>>> import numpy as np
>>> np.set_printoptions(precision=2, suppress=True, linewidth=140)
>>> E = np.load("test4.npy")
>>> E
array([[ 1.  ,  0.  ,  0.  ],
       [ 0.  ,  0.5 , -0.87],
       [ 0.  ,  0.87,  0.5 ]])
>>> # keeps lengths
>>> rng = np.random.default_rng(271)
>>> labels = rng.permutation(3)
>>> labels
array([2, 0, 1])
>>> Y = E[labels][:, labels]
>>> np.sort(np.abs(np.linalg.eigvals(Y)))
array([1., 1., 1.])
>>> np.allclose(Y, E)
False
>>> T = np.stack([E, 2 * E, E[::-1]])
>>> np.linalg.det(T)
array([ 1.,  8., -1.])
>>> np.einsum("bij,cij->bc", T, T)
array([[ 3.,  6.,  1.],
       [ 6., 12.,  2.],
       [ 1.,  2.,  3.]])
>>> np.linalg.matrix_rank(T.reshape(3, -1))
np.int64(2)
>>> (T @ E.T).shape
(3, 3, 3)
>>> np.linalg.matrix_rank(T)
array([3, 3, 3])
>>> labels = rng.permutation(3)
>>> Y = E[:, labels] * rng.choice([-1, 1], 3)
>>> Y
array([[ 0.  ,  0.  ,  1.  ],
       [ 0.5 , -0.87,  0.  ],
       [ 0.87,  0.5 ,  0.  ]])
>>> left, _, VT = np.linalg.svd(E.T @ Y)
>>> np.linalg.lstsq(E, Y)[0]
array([[0., 0., 1.],
       [1., 0., 0.],
       [0., 1., 0.]])
>>> E[:, 1] @ E[:, 0]
np.float64(0.0)
>>> np.round(E @ E.T, 2) + 0
array([[1., 0., 0.],
       [0., 1., 0.],
       [0., 0., 1.]])
>>> np.linalg.norm(E, axis=0)
array([1., 1., 1.])
>>> round(float(np.linalg.det(2 * E)), 2), round(np.linalg.det(E), 2)
(8.0, np.float64(1.0))
>>> np.einsum("ii->", E)
np.float64(2.0)
>>> np.round(np.einsum("ij,ji->", E, E), 2)
np.float64(0.0)
>>> np.kron(np.eye(2, dtype=int), E)
array([[ 1.  ,  0.  ,  0.  ,  0.  ,  0.  ,  0.  ],
       [ 0.  ,  0.5 , -0.87,  0.  ,  0.  , -0.  ],
       [ 0.  ,  0.87,  0.5 ,  0.  ,  0.  ,  0.  ],
       [ 0.  ,  0.  ,  0.  ,  1.  ,  0.  ,  0.  ],
       [ 0.  ,  0.  , -0.  ,  0.  ,  0.5 , -0.87],
       [ 0.  ,  0.  ,  0.  ,  0.  ,  0.87,  0.5 ]])
>>> J = np.loadtxt("a.csv", delimiter=",")
>>> J
array([[3., 2., 2., 2., 3., 2.],
       [0., 0., 0., 0., 0., 0.],
       [0., 0., 0., 0., 0., 0.],
       [3., 1., 3., 1., 0., 1.],
       [4., 3., 2., 3., 6., 2.],
       [0., 0., 0., 0., 1., 0.],
       [3., 2., 2., 2., 3., 2.],
       [3., 1., 3., 1., 0., 1.],
       [3., 2., 2., 2., 4., 2.],
       [0., 0., 0., 0., 0., 0.],
       [0., 0., 0., 0., 1., 0.],
       [0., 0., 0., 0., 0., 0.],
       [4., 3., 2., 3., 7., 2.],
       [1., 1., 0., 3., 0., 2.],
       [4., 3., 2., 3., 7., 2.],
       [0., 0., 0., 0., 0., 0.],
       [5., 5., 5., 8., 4., 4.],
       [1., 2., 3., 3., 1., 0.],
       [1., 2., 3., 3., 1., 0.],
       [1., 1., 0., 1., 4., 0.],
       [1., 1., 0., 3., 0., 2.]])
>>> basis = J[[20, 18]].astype(float)
>>> for _ in range(6):
...     labels = np.linalg.norm(J[:, None] - basis, axis=-1).argmin(axis=1)
...     basis = np.array([J[labels == j].mean(axis=0) for j in range(2)])
... 
>>> labels
array([1, 0, 0, 1, 1, 0, 1, 1, 1, 0, 0, 0, 1, 0, 1, 0, 1, 1, 1, 0, 0])
>>> np.bincount(labels)
array([10, 11])
>>> np.abs(basis[1] - basis[0]).argmax()
np.int64(0)
>>> basis[1] - basis[0]
array([2.79, 2.06, 2.64, 2.12, 2.67, 1.24])
>>> vec = np.array([-3, 2, 0, 3, 0, -1])
>>> y = J @ vec
>>> y
array([-1.,  0.,  0., -5.,  1.,  0., -1., -5., -1.,  0.,  0.,  0.,  1.,  6.,  1.,  0., 15., 10., 10.,  2.,  6.])
>>> np.round(np.linalg.pinv(J) @ J, 2) + 0
array([[1., 0., 0., 0., 0., 0.],
       [0., 1., 0., 0., 0., 0.],
       [0., 0., 1., 0., 0., 0.],
       [0., 0., 0., 1., 0., 0.],
       [0., 0., 0., 0., 1., 0.],
       [0., 0., 0., 0., 0., 1.]])
>>> y = y + 0.02 * rng.normal(size=21)
>>> y.round(2) + 0
array([-0.99,  0.  , -0.02, -5.  ,  0.99,  0.  , -1.02, -5.01, -1.06, -0.01,  0.01,  0.  ,  1.  ,  6.  ,  0.98,  0.  , 15.01, 10.01, 10.  ,
        2.01,  6.01])
>>> coef, *_ = np.linalg.lstsq(J, y)
>>> np.round(J.T @ (y - J @ coef), 2) + 0
array([0., 0., 0., 0., 0., 0.])
>>> coef
array([-2.99,  2.  , -0.02,  3.01, -0.01, -1.02])
>>> [round(float(np.linalg.norm(np.linalg.solve(J.T @ J + lam * np.eye(6), J.T @ y))), 2) for lam in (0, 1, 10, 100)]
[4.8, 4.43, 2.97, 0.9]
>>> coef.round()
array([-3.,  2., -0.,  3., -0., -1.])
